% python3 -q
>>> import numpy as np
>>> np.set_printoptions(suppress=True, linewidth=140)
>>> tidy = lambda a: np.round(a, 3) + 0
>>> J = np.load("dump.npy")
>>> J
array([[0, 1],
       [1, 0]])
>>> # orthonormal columns
>>> x0 = np.array([1, 3])
>>> 2 - np.linalg.matrix_rank(J - np.eye(2), tol=1e-8)
np.int64(1)
>>> tidy(np.abs(np.linalg.eigvals(J)))
array([1., 1.])
>>> tidy(np.sort(np.abs(np.degrees(np.angle(np.linalg.eigvals(J))))))
array([  0., 180.])
>>> np.all(np.linalg.eigvalsh(J) > 0)
np.False_
>>> tidy(np.linalg.eigvalsh(J).min())
np.float64(-1.0)
>>> other = np.array([[3, -1, -4], [-4, 4, 0]])
>>> np.einsum("ik,kj->ji", J, other)
array([[-4,  3],
       [ 4, -1],
       [ 0, -4]])
>>> np.linalg.matrix_rank(np.vstack([J, other.T]))
np.int64(2)
>>> np.einsum("ik,kj->ij", J, other)
array([[-4,  4,  0],
       [ 3, -1, -4]])
>>> np.vstack([J, other.T]).shape
(5, 2)
>>> other @ J
Traceback (most recent call last):
  File "<python-input-17>", line 1, in <module>
    other @ J
    ~~~~~~^~~
ValueError: matmul: Input operand 1 has a mismatch in its core dimension 0, with gufunc signature (n?,k),(k,m?)->(n?,m?) (size 2 is different from 3)
>>> np.einsum("ij,ij->i", J, J)
array([1, 1])
>>> np.einsum("ij->j", J)
array([1, 1])
>>> np.linalg.matrix_rank(J @ other)
np.int64(2)
>>> w, evecs = np.linalg.eig(J)
>>> tidy(np.sort(np.linalg.eigvals(np.linalg.inv(J))))
array([-1.,  1.])
>>> np.prod(w)
np.float64(-1.0)
>>> w
array([ 1., -1.])
>>> feats = np.loadtxt("a.csv", delimiter=",")
>>> feats
array([[  8.201,   3.642, -12.884],
       [ -1.457,  -1.095,   2.177],
       [ -0.284,   0.332,  -0.002],
       [-10.517,  -5.564,  14.301],
       [ -2.477,  -1.299,   3.782],
       [  0.431,  -0.317,   0.554],
       [ -5.257,  -2.575,   8.1  ],
       [ -0.663,  -0.943,   1.803],
       [  5.21 ,   3.03 ,  -7.8  ],
       [ -2.573,  -1.825,   4.911],
       [ -4.595,  -2.452,   7.109],
       [ -2.385,  -1.558,   4.255],
       [ -2.093,  -1.971,   3.003],
       [  6.841,   3.403, -10.552],
       [  4.171,   2.206,  -5.927],
       [ -0.178,  -0.016,  -0.306],
       [  2.538,   1.216,  -4.552],
       [  5.057,   2.936,  -8.539],
       [  8.818,   4.417, -13.393],
       [ -4.589,  -2.67 ,   7.107]])
>>> np.trace(J @ J @ J) // 6
np.int64(0)
>>> J @ J
array([[1, 0],
       [0, 1]])
>>> np.argwhere(np.triu(J))
array([[0, 1]])
>>> low = np.diag(J.sum(axis=1)) - J
>>> round(np.linalg.det(low[1:, 1:]))
1
>>> low @ np.ones(2)
array([0., 0.])
>>> tidy(np.linalg.eigvalsh(low))
array([0., 2.])
>>> D = np.linalg.norm(feats[:, None] - feats[None], axis=-1)
>>> (D + 1e9 * np.eye(20)).round(6).argmin(axis=1)
array([18,  7, 15,  6, 11, 15, 10,  1, 17, 11, 19,  4,  4,  0,  8,  2, 14,  8,  0, 10])
>>> np.unravel_index(D.round(6).argmax(), D.shape)
(np.int64(3), np.int64(18))
>>> tidy(D[:5, :5])
array([[ 0.   , 18.508, 15.776, 34.266, 20.401],
       [18.508,  0.   ,  2.857, 15.781,  1.913],
       [15.776,  2.857,  0.   , 18.549,  4.668],
       [34.266, 15.781, 18.549,  0.   , 13.91 ],
       [20.401,  1.913,  4.668, 13.91 ,  0.   ]])
>>> np.linalg.matrix_rank(D ** 2)
np.int64(5)
>>> D.mean(axis=1).argmax()
np.int64(3)
>>> D[0].round(6).argsort(kind="stable")[:4]
array([ 0, 18, 13, 17])
>>> other = np.c_[feats[:, :2] @ np.array([[1, 3], [1, 0]]), np.array([1, -1, 0, 0, 0, 2, -2, 1, -3, -3, -3, -1, 3, 2, 2, -3, 0, 1, -3, 0])]
>>> tidy(other)
array([[ 11.843,  24.603,   1.   ],
       [ -2.552,  -4.371,  -1.   ],
       [  0.048,  -0.852,   0.   ],
       [-16.081, -31.551,   0.   ],
       [ -3.776,  -7.431,   0.   ],
       [  0.114,   1.293,   2.   ],
       [ -7.832, -15.771,  -2.   ],
       [ -1.606,  -1.989,   1.   ],
       [  8.24 ,  15.63 ,  -3.   ],
       [ -4.398,  -7.719,  -3.   ],
       [ -7.047, -13.785,  -3.   ],
       [ -3.943,  -7.155,  -1.   ],
       [ -4.064,  -6.279,   3.   ],
       [ 10.244,  20.523,   2.   ],
       [  6.377,  12.513,   2.   ],
       [ -0.194,  -0.534,  -3.   ],
       [  3.754,   7.614,   0.   ],
       [  7.993,  15.171,   1.   ],
       [ 13.235,  26.454,  -3.   ],
       [ -7.259, -13.767,   0.   ]])
>>> tidy(np.linalg.norm(np.linalg.qr(feats)[0].T @ other, axis=0) ** 2 / ((other ** 2).sum(axis=0) + 1e-12))
array([1.   , 1.   , 0.096])
>>> x0 = np.array([-3, -3, 3])
>>> y = feats @ x0
>>> tidy(np.linalg.lstsq(feats, y)[0])
array([-3., -3.,  3.])
>>> rng = np.random.default_rng(82927)
>>> y = y + 0.02 * rng.normal(size=20)
>>> tidy(y)
array([-74.193,  14.182,  -0.185,  91.156,  22.635,   1.292,  47.804,  10.235, -48.072,  27.918,  42.426,  24.596,  21.226, -62.372,
       -36.918,  -0.32 , -24.893, -49.61 , -79.895,  43.1  ])
>>> beta, *_ = np.linalg.lstsq(feats, y)
>>> tidy(feats.T @ (y - feats @ beta))
array([0., 0., 0.])
>>> data = np.loadtxt("data.csv", delimiter=",")
>>> data
array([[2., 0., 1.],
       [3., 2., 0.],
       [2., 3., 1.],
       [3., 1., 2.]])
>>> x0 = np.array([2, 2, -5])
>>> y = data @ x0
>>> y
array([-1., 10.,  5., -2.])
>>> tidy(np.linalg.solve(data.T @ data, data.T @ y))
array([ 2.,  2., -5.])
>>> y = y + 0.1 * rng.normal(size=4)
>>> tidy(y)
array([-1.065,  9.929,  5.097, -2.097])
>>> beta, *_ = np.linalg.lstsq(data, y)
>>> tidy(beta)
array([ 1.938,  2.061, -4.975])
>>> beta.round()
array([ 2.,  2., -5.])
>>> proj = data @ np.linalg.solve(data.T @ data, data.T)
>>> np.allclose(proj @ proj, proj)
True
>>> tidy(np.trace(proj))
np.float64(3.0)
>>> np.linalg.matrix_rank(np.eye(4) - proj)
np.int64(1)
>>> tidy(np.diag(proj))
array([0.405, 0.968, 0.912, 0.715])
>>> M = np.loadtxt("run6.csv", delimiter=",")
>>> M
array([[ 0.,  2.,  3.],
       [ 0., -1.,  4.],
       [ 0.,  0., -5.]])
>>> # column 2 dominates
>>> np.trace(M)
np.float64(-6.0)
>>> np.allclose(M @ M.T, M.T @ M)
False
>>> (M - M.T) / 2
array([[ 0. ,  1. ,  1.5],
       [-1. ,  0. ,  2. ],
       [-1.5, -2. ,  0. ]])
>>> tidy(np.abs(np.linalg.eigvals(M)).max())
np.float64(5.0)
>>> tidy(np.linalg.det(M))
np.float64(0.0)
>>> np.allclose(M, M.T)
False
>>> A = np.array([[4, 3, 2, 1], [3, -4, 2, 0], [2, 2, -4, 2], [1, 0, 2, 0]])
>>> f, r1 = A[0], A[2]
>>> f @ r1
np.int64(8)
>>> p = (f @ r1) / (f @ f) * f
>>> np.linalg.matrix_rank(np.outer(f, r1))
np.int64(1)
>>> (r1 - p) @ f
np.float64(0.0)
>>> tidy(r1 - p)
array([ 0.933,  1.2  , -4.533,  1.733])
>>> np.linalg.cond(A) > 100
np.False_
>>> np.linalg.matrix_rank(A, rtol=0.1)
np.int64(3)
>>> tidy(np.abs(np.linalg.svd(A)[2][-1]))
array([0.299, 0.095, 0.248, 0.917])
>>> [round(float(x), 3) for x in np.linalg.svd(A, compute_uv=False)[:3]]
[6.397, 6.023, 3.842]
>>> tidy(np.linalg.det(2 * A)), tidy(np.linalg.det(A))
(np.float64(512.0), np.float64(32.0))
>>> np.einsum("ij,ji->", A, A)
np.int64(92)
>>> tidy(np.linalg.det(A[::-1]))
np.float64(32.0)
>>> m1 = np.loadtxt("w.csv", delimiter=",")
>>> tidy(m1)
array([[-5.447, -3.447,  5.106],
       [-4.061, -2.061,  7.879],
       [-4.599, -2.599,  6.802],
       [-5.416, -3.416,  5.168],
       [-3.775, -1.775,  8.449],
       [-4.882, -2.882,  6.236],
       [-4.697, -2.697,  6.607],
       [-5.91 , -3.91 ,  4.179],
       [-4.336, -2.336,  7.328],
       [-4.192, -2.192,  7.615],
       [-2.21 , -0.21 , 11.58 ],
       [-4.71 , -2.71 ,  6.58 ],
       [-2.952, -0.952, 10.096],
       [-4.088, -2.088,  7.824],
       [-3.695, -1.695,  8.61 ],
       [-4.293, -2.293,  7.414],
       [-4.956, -2.956,  6.089],
       [-7.139, -5.139,  1.722]])
>>> rank = np.linalg.matrix_rank(m1)
>>> rank
np.int64(2)
>>> ns = np.linalg.svd(m1)[2][rank:].T
>>> np.linalg.matrix_rank(m1.T @ m1), np.linalg.matrix_rank(m1 @ m1.T)
(np.int64(2), np.int64(2))
>>> [int(np.linalg.matrix_rank(np.delete(m1, i, axis=0))) for i in range(18)]
[2, 2, 2, 2, 2, 2, 2, 2, 2, 2, 2, 2, 2, 2, 2, 2, 2, 2]
>>> tidy(ns @ ns.T)
array([[ 0.356, -0.475,  0.059],
       [-0.475,  0.634, -0.079],
       [ 0.059, -0.079,  0.01 ]])
>>> [int(np.linalg.matrix_rank(m1[:i])) for i in range(1, len(m1) + 1)]
[1, 2, 2, 2, 2, 2, 2, 2, 2, 2, 2, 2, 2, 2, 2, 2, 2, 2]
>>> D = np.linalg.norm(m1[:, None] - m1[None], axis=-1)
>>> np.unravel_index(D.round(6).argmax(), D.shape)
(np.int64(10), np.int64(17))
>>> U, sigma, VT = np.linalg.svd(m1)
>>> evecs = VT[:(sigma > 1e-8).sum()]
>>> x0 = m1[6] + 5 * m1[17] + rng.integers(2) * np.eye(3)[2]
>>> tidy(x0)
array([-40.392, -28.392,  15.215])
>>> tidy(np.linalg.norm(x0 - evecs.T @ evecs @ x0))
np.float64(0.0)
>>> tidy(evecs.T @ evecs)
array([[ 0.644,  0.475, -0.059],
       [ 0.475,  0.366,  0.079],
       [-0.059,  0.079,  0.99 ]])
>>> tidy(np.diag(evecs.T @ evecs))
array([0.644, 0.366, 0.99 ])
>>> np.allclose(evecs.T @ evecs @ x0, x0)
True
>>> t3 = np.stack([m1, -1 * m1, m1[::-1]])
>>> (t3 @ m1.T).shape
(3, 18, 18)
>>> tidy(np.linalg.norm(t3, axis=(1, 2)))
array([38.43, 38.43, 38.43])
>>> def softmax(z):
...     e = np.exp(z - z.max(axis=-1, keepdims=True))
...     return e / e.sum(axis=-1, keepdims=True)
... 
>>> tidy(softmax(10 * m1[6]))
array([0., 0., 1.])
>>> tidy(softmax(m1).sum(axis=1))
array([1., 1., 1., 1., 1., 1., 1., 1., 1., 1., 1., 1., 1., 1., 1., 1., 1., 1.])
>>> tidy(softmax(m1[6] + 4))
array([0., 0., 1.])
>>> tidy(softmax(m1[6]))
array([0., 0., 1.])
>>> S = m1 @ m1.T / np.sqrt(3)
>>> softmax(S).round(6).argmax(axis=1)
array([10, 10, 10, 10, 10, 10, 10, 17, 10, 10, 10, 10, 10, 10, 10, 10, 10, 17])
>>> arr = np.load("test2.npy")
>>> arr
array([[6., 1.],
       [1., 6.]])
>>> # symmetric, so the eigenvalues are real
>>> arr @ arr
array([[37., 12.],
       [12., 37.]])
>>> arr.inv()
Traceback (most recent call last):
  File "<python-input-124>", line 1, in <module>
    arr.inv()
    ^^^^^^^
AttributeError: 'numpy.ndarray' object has no attribute 'inv'
>>> assert arr == arr.T
Traceback (most recent call last):
  File "<python-input-125>", line 1, in <module>
    assert arr == arr.T
           ^^^^^^^^^^^^
ValueError: The truth value of an array with more than one element is ambiguous. Use a.any() or a.all()
>>> np.linalg.determinant(arr)
Traceback (most recent call last):
  File "<python-input-126>", line 1, in <module>
    np.linalg.determinant(arr)
    ^^^^^^^^^^^^^^^^^^^^^
AttributeError: module 'numpy.linalg' has no attribute 'determinant'
>>> np.trace(arr)
np.float64(12.0)
>>> tidy(np.abs(np.linalg.eigvals(arr)).max())
np.float64(7.0)
>>> np.allclose(arr, arr.T)
True
>>> Q, evecs = np.linalg.qr(J[:, :1])[0], np.linalg.qr(J[:, 1:])[0]
>>> sigma = np.linalg.svd(Q.T @ evecs, compute_uv=False)
>>> sigma
array([0.])
>>> tidy(np.linalg.norm(Q @ Q.T - evecs @ evecs.T, 2))
np.float64(1.0)
>>> np.degrees(np.arccos(sigma.clip(0, 1)))
array([90.])
>>> f = np.array([2, 3, 3])
>>> mat = np.array([np.roll(f, i) for i in range(3)])
>>> mat
array([[2, 3, 3],
       [3, 2, 3],
       [3, 3, 2]])
>>> other = mat / np.sqrt((mat ** 2).mean(axis=1, keepdims=True))
>>> tidy(mat - mat.mean(axis=1, keepdims=True))
array([[-0.667,  0.333,  0.333],
       [ 0.333, -0.667,  0.333],
       [ 0.333,  0.333, -0.667]])
>>> np.linalg.matrix_rank(other) == np.linalg.matrix_rank(mat)
np.True_
